$ python3 -q
>>> import numpy as np
>>> np.set_printoptions(precision=1, suppress=True, linewidth=140)
>>> m1 = np.load("arr.npy")
>>> m1
array([[ 0.,  2.,  2., -1.],
       [ 2.,  0.,  0.,  0.],
       [ 2.,  0.,  0.,  0.],
       [-1.,  0.,  0.,  0.]])
>>> # symmetric, so the eigenvalues are real
>>> [round(float(x), 1) for x in np.linalg.svd(m1, compute_uv=False)[:3]]
[3.0, 3.0, 0.0]
>>> round(float(np.linalg.norm(m1, 2) / np.linalg.norm(m1)), 1)
0.7
>>> r = np.linalg.matrix_rank(m1)
>>> r
np.int64(2)
>>> N = np.linalg.svd(m1)[2][r:].T
>>> N.shape
(4, 2)
>>> [int(np.linalg.matrix_rank(np.delete(m1, i, axis=0))) for i in range(4)]
[1, 2, 2, 2]
>>> [int(np.linalg.matrix_rank(m1[:i])) for i in range(1, len(m1) + 1)]
[1, 2, 2, 2]
>>> [int(np.linalg.matrix_rank(m1[:, :j + 1])) for j in range(4)]
[1, 2, 2, 2]
>>> N @ N.T
array([[ 0. ,  0. ,  0. ,  0. ],
       [ 0. ,  0.6, -0.4,  0.2],
       [ 0. , -0.4,  0.6,  0.2],
       [ 0. ,  0.2,  0.2,  0.9]])
>>> np.allclose(m1 @ N, 0)
True
>>> Uu, sv, Vt = np.linalg.svd(m1)
>>> vecs = Vt[:(sv > 1e-8).sum()]
>>> rng = np.random.default_rng(73381)
>>> x = m1[3] + -2 * m1[1] + rng.integers(2) * np.eye(4)[1]
>>> x
array([-5.,  0.,  0.,  0.])
>>> np.linalg.matrix_rank(np.vstack([m1, x]))
np.int64(2)
>>> vecs.T @ vecs
array([[ 1. ,  0. ,  0. ,  0. ],
       [ 0. ,  0.4,  0.4, -0.2],
       [ 0. ,  0.4,  0.4, -0.2],
       [ 0. , -0.2, -0.2,  0.1]])
>>> np.allclose(vecs.T @ vecs @ x, x)
True
>>> np.diag(vecs.T @ vecs)
array([1. , 0.4, 0.4, 0.1])
>>> K = np.load("sample1.npy")
>>> K
array([[-25.4,  40.5, -24.5],
       [-24.9,  38.9, -24.7],
       [-22.4,  39.6, -24.4],
       [-24.4,  40.3, -26.9],
       [-25.9,  42.3, -24.8],
       [-24.9,  40.2, -25.4],
       [-23.8,  39.2, -25.9],
       [-26.8,  41.5, -24.2],
       [-23.3,  38.9, -25.8],
       [-24. ,  40.2, -25.7],
       [-26.3,  40.2, -25.8],
       [-24.2,  39.3, -24.6],
       [-25.2,  40. , -24.7],
       [-24.5,  38.5, -25.9],
       [-23.7,  39.4, -26.2],
       [-24.7,  41. , -25.3],
       [-25. ,  40.7, -23.9],
       [-25.8,  40.8, -26.1],
       [-23.3,  40.7, -26.4],
       [-25.5,  40. , -25.2],
       [-24.7,  40.2, -27. ],
       [-23.8,  41. , -26. ],
       [-23.6,  41.2, -25. ],
       [-25.9,  39.8, -23. ],
       [-25.9,  39.6, -25. ]])
>>> def softmax(z):
...     e = np.exp(z - z.max(axis=-1, keepdims=True))
...     return e / e.sum(axis=-1, keepdims=True)
... 
>>> np.round(softmax(K[3] + 4), 1) + 0
array([0., 1., 0.])
>>> np.round(softmax(K[3]), 1) + 0
array([0., 1., 0.])
>>> scores = K @ K.T / np.sqrt(3)
>>> softmax(scores).round(6).argmax(axis=1)
array([4, 4, 4, 4, 4, 4, 4, 4, 4, 4, 4, 4, 4, 4, 4, 4, 4, 4, 4, 4, 4, 4, 4, 4, 4])
>>> Uu, sv, Vt = np.linalg.svd(K)
>>> sv
array([267.6,   5.8,   3.6])
>>> np.argmax(sv[:-1] / (sv[1:] + 1e-6)) + 1
np.int64(1)
>>> B = Uu[:, :1] @ np.diag(sv[:1]) @ Vt[:1]
>>> np.linalg.matrix_rank(B)
np.int64(1)
>>> np.round(np.abs(K - B).max(), 1)
np.float64(1.9)
>>> np.linalg.matrix_rank(K, rtol=0.05)
np.int64(1)
>>> dist = np.linalg.norm(K[:, None] - K[None], axis=-1)
>>> np.flatnonzero(dist[10] < dist.mean() / 2)
array([10, 17, 19])
>>> np.linalg.norm(K - K.mean(axis=0), axis=1)
array([1.1, 1.4, 2.5, 1.6, 2.5, 0.2, 1.5, 2.7, 2. , 0.8, 1.7, 1.2, 0.8, 1.8, 1.6, 0.8, 1.5, 1.5, 1.9, 0.8, 1.7, 1.4, 1.6, 2.6, 1.3])
>>> np.unravel_index(dist.round(6).argmax(), dist.shape)
(np.int64(2), np.int64(7))
>>> dist[:5, :5]
array([[0. , 1.7, 3.1, 2.6, 1.9],
       [1.7, 0. , 2.6, 2.7, 3.5],
       [3.1, 2.6, 0. , 3.3, 4.4],
       [2.6, 2.7, 3.3, 0. , 3.3],
       [1.9, 3.5, 4.4, 3.3, 0. ]])
>>> np.linalg.matrix_rank(dist ** 2)
np.int64(5)
>>> x = np.array([5, 4, 0])
>>> h1 = np.maximum(K @ x, 0)
>>> np.flatnonzero(h1 > 1e-9)
array([ 0,  1,  2,  3,  4,  5,  6,  7,  8,  9, 10, 11, 12, 13, 14, 15, 16, 17, 18, 19, 20, 21, 22, 23, 24])
>>> np.tanh(K @ x)
array([1., 1., 1., 1., 1., 1., 1., 1., 1., 1., 1., 1., 1., 1., 1., 1., 1., 1., 1., 1., 1., 1., 1., 1., 1.])
>>> A = np.loadtxt("x.csv", delimiter=",")
>>> A
array([[-0.9, -1. , -5. ],
       [-1. ,  4.1,  5. ],
       [-1. , -1. , -4.9]])
>>> Uu, sv, Vt = np.linalg.svd(A)
>>> np.argmax(sv[:-1] / (sv[1:] + 1e-6)) + 1
np.int64(2)
>>> B = Uu[:, :2] @ np.diag(sv[:2]) @ Vt[:2]
>>> round(float(np.linalg.norm(A - B, 2)), 1), round(sv[2], 1)
(0.1, np.float64(0.1))
>>> round(np.linalg.norm(A - B) / np.linalg.norm(A), 1)
np.float64(0.0)
>>> np.all(np.linalg.eigvalsh(m1) > 0)
np.False_
>>> round(float(np.linalg.eigvalsh(m1).min()), 1)
-3.0
>>> vals, vecs = np.linalg.eig(A)
>>> vals
array([ 3.7,  0.1, -5.5])
>>> np.round(A @ vecs[:, 0] - vals[0] * vecs[:, 0], 1) + 0
array([0., 0., 0.])
>>> np.sort(np.linalg.eigvals(A.T))
array([-5.5,  0.1,  3.7])
>>> round(np.log10(np.linalg.cond(A)))
2
>>> np.linalg.matrix_rank(A, rtol=0.1)
np.int64(2)
>>> E = np.load("case6.npy")
>>> E
array([[-9.1,  2.3, -6.1],
       [-2. ,  0.1, -1.2],
       [-2.4,  0.5, -1.4],
       [-2.8,  0.4, -2.1],
       [-5. ,  1.1, -2.8],
       [ 0.7, -0.1,  0.3],
       [-5.3,  0.8, -2.7],
       [ 3.1, -0.7,  2. ],
       [-0.1,  0.3,  0.3],
       [-8.4,  1.2, -4.8],
       [-5.7,  2. , -3.5],
       [-7.9,  1.8, -5.2],
       [-3. ,  0.5, -1.7],
       [ 0.3,  0.3,  0.5],
       [ 2.2, -0.5,  1.7],
       [-5.1,  0.9, -2.5],
       [-5.3,  0.6, -3.1],
       [-9.3,  1.5, -5. ],
       [ 3.8, -0.8,  2.8],
       [ 9.1, -2. ,  5.2],
       [-7.9,  1. , -4.5],
       [ 3.5, -0.9,  1.5],
       [-6.4,  1.1, -3.1]])
>>> x = np.array([2, 0, -3])
>>> target = E @ x
>>> np.round(np.linalg.lstsq(E, target)[0], 1) + 0
array([ 2.,  0., -3.])
>>> target
array([ 0.1, -0.4, -0.6,  0.7, -1.6,  0.5, -2.5,  0.2, -1.1, -2.4, -0.9, -0.2, -0.9, -0.9, -0.7, -2.7, -1.3, -3.6, -0.8,  2.6, -2.3,  2.5,
       -3.5])
>>> np.round(np.linalg.solve(E.T @ E, E.T @ target), 1) + 0
array([ 2.,  0., -3.])
>>> target = target + 0.3 * rng.normal(size=23)
>>> target
array([-0.4, -0.2, -0.7,  0.8, -1.8,  0.4, -2.3, -0.2, -1. , -1.5, -1.1, -0.5, -1. , -0.7, -0.9, -2.9, -1. , -3.8, -0.1,  2.6, -2.3,  2.6,
       -3.7])
>>> b, *_ = np.linalg.lstsq(E, target)
>>> np.round(np.linalg.norm(target - E @ b), 1)
np.float64(1.3)
>>> b
array([ 1.9, -0.3, -2.9])
>>> [round(float(np.linalg.norm(np.linalg.solve(E.T @ E + lam * np.eye(3), E.T @ target))), 2) for lam in (0, 1, 10, 100)]
[3.42, 2.4, 0.7, 0.21]
